$ python -q
>>> import numpy as np
>>> from numpy import linalg as LA
>>> np.set_printoptions(precision=2, suppress=True, linewidth=140, legacy="1.25")
>>> tidy = lambda a: np.round(a, 2) + 0
>>> rng = np.random.default_rng(262883)
>>> mat = np.eye(16, dtype=int)[rng.permutation(16)]
>>> mat
array([[0, 0, 0, 0, 0, 1, 0, 0, 0, 0, 0, 0, 0, 0, 0, 0],
       [0, 0, 0, 0, 0, 0, 0, 0, 0, 1, 0, 0, 0, 0, 0, 0],
       [0, 0, 0, 0, 0, 0, 0, 0, 0, 0, 0, 1, 0, 0, 0, 0],
       [0, 0, 0, 0, 1, 0, 0, 0, 0, 0, 0, 0, 0, 0, 0, 0],
       [0, 0, 0, 0, 0, 0, 0, 0, 0, 0, 0, 0, 0, 1, 0, 0],
       [0, 1, 0, 0, 0, 0, 0, 0, 0, 0, 0, 0, 0, 0, 0, 0],
       [1, 0, 0, 0, 0, 0, 0, 0, 0, 0, 0, 0, 0, 0, 0, 0],
       [0, 0, 0, 0, 0, 0, 1, 0, 0, 0, 0, 0, 0, 0, 0, 0],
       [0, 0, 0, 0, 0, 0, 0, 0, 0, 0, 1, 0, 0, 0, 0, 0],
       [0, 0, 1, 0, 0, 0, 0, 0, 0, 0, 0, 0, 0, 0, 0, 0],
       [0, 0, 0, 1, 0, 0, 0, 0, 0, 0, 0, 0, 0, 0, 0, 0],
       [0, 0, 0, 0, 0, 0, 0, 0, 0, 0, 0, 0, 1, 0, 0, 0],
       [0, 0, 0, 0, 0, 0, 0, 1, 0, 0, 0, 0, 0, 0, 0, 0],
       [0, 0, 0, 0, 0, 0, 0, 0, 0, 0, 0, 0, 0, 0, 1, 0],
       [0, 0, 0, 0, 0, 0, 0, 0, 0, 0, 0, 0, 0, 0, 0, 1],
       [0, 0, 0, 0, 0, 0, 0, 0, 1, 0, 0, 0, 0, 0, 0, 0]])
>>> # 2 blocks once reordered
>>> tidy(np.sort(np.abs(LA.eigvals(mat)))[::-1])
array([1., 1., 1., 1., 1., 1., 1., 1., 1., 1., 1., 1., 1., 1., 1., 1.])
>>> print(mat @ np.ones(16))
[1. 1. 1. 1. 1. 1. 1. 1. 1. 1. 1. 1. 1. 1. 1. 1.]
>>> mat.sum(axis=1)
array([1, 1, 1, 1, 1, 1, 1, 1, 1, 1, 1, 1, 1, 1, 1, 1])
>>> pr = np.eye(16)[12]
>>> for _ in range(6):
...     pr = pr @ mat
...     print(pr.round(2))
... 
[0. 0. 0. 0. 0. 0. 0. 1. 0. 0. 0. 0. 0. 0. 0. 0.]
[0. 0. 0. 0. 0. 0. 1. 0. 0. 0. 0. 0. 0. 0. 0. 0.]
[1. 0. 0. 0. 0. 0. 0. 0. 0. 0. 0. 0. 0. 0. 0. 0.]
[0. 0. 0. 0. 0. 1. 0. 0. 0. 0. 0. 0. 0. 0. 0. 0.]
[0. 1. 0. 0. 0. 0. 0. 0. 0. 0. 0. 0. 0. 0. 0. 0.]
[0. 0. 0. 0. 0. 0. 0. 0. 0. 1. 0. 0. 0. 0. 0. 0.]
>>> vec = np.array([0, -5, 3, -3, 2, 5, -1, 3, -4, 5, -5, -5, 0, -5, 1, 1])
>>> tidy(LA.det(mat))
1.0
>>> lab = rng.permutation(16)
>>> lab
array([ 6,  4,  9,  7,  1, 10,  0,  8,  2, 13, 11,  5, 15, 14,  3, 12])
>>> B = mat[lab][:, lab]
>>> print(tidy(LA.det(B)), tidy(LA.det(mat[lab])))
1.0 -1.0
>>> np.allclose(B, mat)
False
>>> tidy(LA.det(mat))
1.0
>>> u = np.array([-2, 3, 0, -3, 0])
>>> v = np.array([0, -3, 1, -3, -3, 3, 1, 3, 3, 1, 1, -2, -3, 2, 0, 1])
>>> data = u[:, None] + v[None, :]
>>> data
array([[-2, -5, -1, -5, -5,  1, -1,  1,  1, -1, -1, -4, -5,  0, -2, -1],
       [ 3,  0,  4,  0,  0,  6,  4,  6,  6,  4,  4,  1,  0,  5,  3,  4],
       [ 0, -3,  1, -3, -3,  3,  1,  3,  3,  1,  1, -2, -3,  2,  0,  1],
       [-3, -6, -2, -6, -6,  0, -2,  0,  0, -2, -2, -5, -6, -1, -3, -2],
       [ 0, -3,  1, -3, -3,  3,  1,  3,  3,  1,  1, -2, -3,  2,  0,  1]])
>>> # row 4 repeats row 2
>>> LA.matrix_rank(data, rtol=0.1)
2
>>> print(np.argsort(-LA.norm(data, axis=0).round(6), kind="stable")[:3])
[1 3 4]
>>> Uu, sig, Vt = LA.svd(data)
>>> np.argmax(sig[:-1] / (sig[1:] + 1e-6)) + 1
2
>>> B = Uu[:, :2] @ np.diag(sig[:2]) @ Vt[:2]
>>> print(tidy(B))
[[-2. -5. -1. -5. -5.  1. -1.  1.  1. -1. -1. -4. -5.  0. -2. -1.]
 [ 3.  0.  4.  0.  0.  6.  4.  6.  6.  4.  4.  1.  0.  5.  3.  4.]
 [ 0. -3.  1. -3. -3.  3.  1.  3.  3.  1.  1. -2. -3.  2.  0.  1.]
 [-3. -6. -2. -6. -6.  0. -2.  0.  0. -2. -2. -5. -6. -1. -3. -2.]
 [ 0. -3.  1. -3. -3.  3.  1.  3.  3.  1.  1. -2. -3.  2.  0.  1.]]
>>> print(tidy(LA.norm(data - B, 2)), tidy(sig[2]))
0.0 0.0
